$ python3 -q
>>> import numpy as np
>>> np.set_printoptions(suppress=True, linewidth=100)
>>> mat = np.load("case10.npy")
>>> print(mat)
[[ 1.3 -2.   3.   1.   1.   0. ]
 [ 1.   2.3  2.  -2.   3.   0. ]
 [-3.   1.   2.3 -1.  -1.   2. ]
 [-1.   1.  -2.  -0.7 -2.   0. ]
 [ 3.   0.   2.   3.  -0.7  1. ]
 [ 1.  -2.   3.   1.   1.   0.3]]
>>> t = np.radians(72)
>>> Rm = np.eye(6)
>>> Rm[1, 1] = Rm[0, 0] = np.cos(t)
>>> Rm[1, 0], Rm[0, 1] = -np.sin(t), np.sin(t)
>>> print(Rm.round(2))
[[ 0.31  0.95  0.    0.    0.    0.  ]
 [-0.95  0.31  0.    0.    0.    0.  ]
 [ 0.    0.    1.    0.    0.    0.  ]
 [ 0.    0.    0.    1.    0.    0.  ]
 [ 0.    0.    0.    0.    1.    0.  ]
 [ 0.    0.    0.    0.    0.    1.  ]]
>>> other = mat @ Rm.T
>>> print(np.round(np.abs(other - mat).max(axis=0), 2))
[3.02 2.85 0.   0.   0.   0.  ]
>>> print(np.allclose(np.linalg.norm(mat, axis=1), np.linalg.norm(other, axis=1)))
True
>>> rng = np.random.default_rng(43752)
>>> z = rng.permutation(6)
>>> other = mat[:, z] * rng.choice([-1, 1], 6)
>>> print(other)
[[-0.   1.  -1.3 -2.  -3.  -1. ]
 [-0.  -2.  -1.   2.3 -2.  -3. ]
 [-2.  -1.   3.   1.  -2.3  1. ]
 [-0.  -0.7  1.   1.   2.   2. ]
 [-1.   3.  -3.   0.  -2.   0.7]
 [-0.3  1.  -1.  -2.  -3.  -1. ]]
>>> U, _, Vh = np.linalg.svd(mat.T @ other)
>>> print(np.round(U @ Vh, 2) + 0)
[[ 0.  0. -1.  0.  0.  0.]
 [ 0.  0.  0.  1.  0.  0.]
 [ 0.  0.  0.  0. -1.  0.]
 [ 0.  1.  0.  0.  0.  0.]
 [ 0.  0.  0.  0.  0. -1.]
 [-1.  0.  0.  0.  0.  0.]]
>>> print(z)
[5 3 0 1 2 4]
>>> other = np.linalg.inv(mat)
>>> print((np.abs(other) > 1e-9).astype(int))
[[1 1 1 1 1 1]
 [1 1 1 1 1 1]
 [1 1 1 1 1 1]
 [1 1 1 1 1 1]
 [1 1 1 1 1 1]
 [1 1 1 1 1 1]]
>>> print(np.round(mat @ other, 2) + 0)
[[1. 0. 0. 0. 0. 0.]
 [0. 1. 0. 0. 0. 0.]
 [0. 0. 1. 0. 0. 0.]
 [0. 0. 0. 1. 0. 0.]
 [0. 0. 0. 0. 1. 0.]
 [0. 0. 0. 0. 0. 1.]]
>>> print(np.allclose(other, mat.T))
False
>>> print(round(np.linalg.slogdet(mat)[0], 2))
1.0
>>> print(np.round(np.linalg.cond(mat), 2))
72.69
>>> m1 = np.load("run1.npy")
>>> print(m1.round(2))
[[ 0.76 -0.42]
 [-0.42  0.24]]
>>> t = np.radians(45)
>>> Rm = np.eye(2)
>>> Rm[1, 1] = Rm[0, 0] = np.cos(t)
>>> Rm[1, 0], Rm[0, 1] = -np.sin(t), np.sin(t)
>>> print(Rm.round(2))
[[ 0.71  0.71]
 [-0.71  0.71]]
>>> other = m1 @ Rm.T
>>> print(np.round(np.abs(other - m1).max(axis=0), 2))
[0.52 0.42]
>>> print(np.allclose(m1 @ m1.T, other @ other.T))
True
>>> print(np.round(np.linalg.svd(m1, compute_uv=False), 2) + 0, np.round(np.linalg.svd(other, compute_uv=False), 2) + 0)
[1. 0.] [1. 0.]
>>> r = np.linalg.matrix_rank(m1)
>>> print(r)
1
>>> null = np.linalg.svd(m1)[2][r:].T
>>> print(np.round(m1 @ null, 2) + 0)
[[0.]
 [0.]]
>>> print(np.round(null @ null.T, 2))
[[0.24 0.42]
 [0.42 0.76]]
>>> print(np.allclose(m1 @ null, 0))
True
>>> K = np.load("sample4.npy")
>>> print(K)
[[2. 0. 0. 0. 0. 0.]
 [0. 6. 2. 0. 2. 2.]
 [0. 2. 3. 0. 1. 1.]
 [0. 0. 0. 2. 0. 0.]
 [0. 2. 1. 0. 3. 1.]
 [0. 2. 1. 0. 1. 3.]]
>>> # equal to its transpose
>>> Q, Rm = np.linalg.qr(K)
>>> print(Rm.round(2))
[[ 2.    0.    0.    0.    0.    0.  ]
 [ 0.   -6.93 -3.18  0.   -3.18 -3.18]
 [ 0.    0.   -2.22  0.   -0.41 -0.41]
 [ 0.    0.    0.    2.    0.    0.  ]
 [ 0.    0.    0.    0.   -2.18 -0.34]
 [ 0.    0.    0.    0.    0.    2.15]]
>>> print(Q.shape, Rm.shape)
(6, 6) (6, 6)
>>> print(np.allclose(Rm.T @ Rm, K.T @ K))
True
>>> print(Q.round(2))
[[ 1.    0.    0.    0.    0.    0.  ]
 [-0.   -0.87  0.34  0.    0.28 -0.24]
 [-0.   -0.29 -0.94  0.    0.14 -0.12]
 [-0.   -0.    0.    1.    0.    0.  ]
 [-0.   -0.29 -0.04 -0.   -0.95 -0.12]
 [-0.   -0.29 -0.04 -0.   -0.03  0.96]]
